$ python3 -q
>>> import numpy as np
>>> np.set_printoptions(precision=1, suppress=True, linewidth=160, legacy="1.25")
>>> E = np.array([[-3, -3, -1, -2, -2],
...     [-1, -1, 1, 0, 0],
...     [-1, -1, 1, 0, 0],
...     [2, 2, 4, 3, 3]])
>>> # row 2 repeats row 1
>>> rng = np.random.default_rng(9066)
>>> out = E + rng.integers(-2, 3, (4, 2)) @ rng.integers(-2, 3, (2, 5))
>>> out
array([[-1, -4, -2,  0, -1],
       [ 5, -4, -4,  6,  3],
       [-5,  1,  4, -4, -2],
       [ 2,  2,  3,  3,  3]])
>>> np.abs(out - E).sum(axis=1)
array([ 7, 23, 15,  1])
>>> out - E
array([[ 2, -1, -1,  2,  1],
       [ 6, -3, -5,  6,  3],
       [-4,  2,  3, -4, -2],
       [ 0,  0, -1,  0,  0]])
>>> np.round(np.linalg.svd(out - E, compute_uv=False), 1) + 0
array([13.2,  1.1,  0. ,  0. ])
>>> mat = np.load("sample10.npy")
>>> mat
array([[36, 16, 12],
       [16,  9,  7],
       [12,  7,  6]])
>>> z = rng.permutation(3)
>>> z
array([0, 2, 1])
>>> out = mat[z][:, z]
>>> out
array([[36, 12, 16],
       [12,  6,  7],
       [16,  7,  9]])
>>> np.sort(np.abs(np.linalg.eigvals(out)))
array([ 0.3,  2.7, 48. ])
>>> np.trace(out)
51
>>> ev, evecs = np.linalg.eigvalsh(out)
Traceback (most recent call last):
  File "<python-input-18>", line 1, in <module>
    ev, evecs = np.linalg.eigvalsh(out)
    ^^^^^^^^^
ValueError: too many values to unpack (expected 2)
>>> ev, evecs = np.linalg.eigh(out)
>>> ev
array([ 0.3,  2.7, 48. ])
>>> np.unique(ev.round(6) + 0, return_counts=True)[1]
array([1, 1, 1])
>>> ev.sum(), np.trace(out)
(51.0, 51)
>>> evecs @ np.diag(ev) @ evecs.T
array([[36., 12., 16.],
       [12.,  6.,  7.],
       [16.,  7.,  9.]])
>>> np.linalg.svd(out, compute_uv=False)
array([48. ,  2.7,  0.3])
>>> np.abs(evecs[:, -1]).round(6).argmax()
0
>>> np.linalg.eigvalsh(out + -1 * np.eye(3))
array([-0.7,  1.7, 47. ])
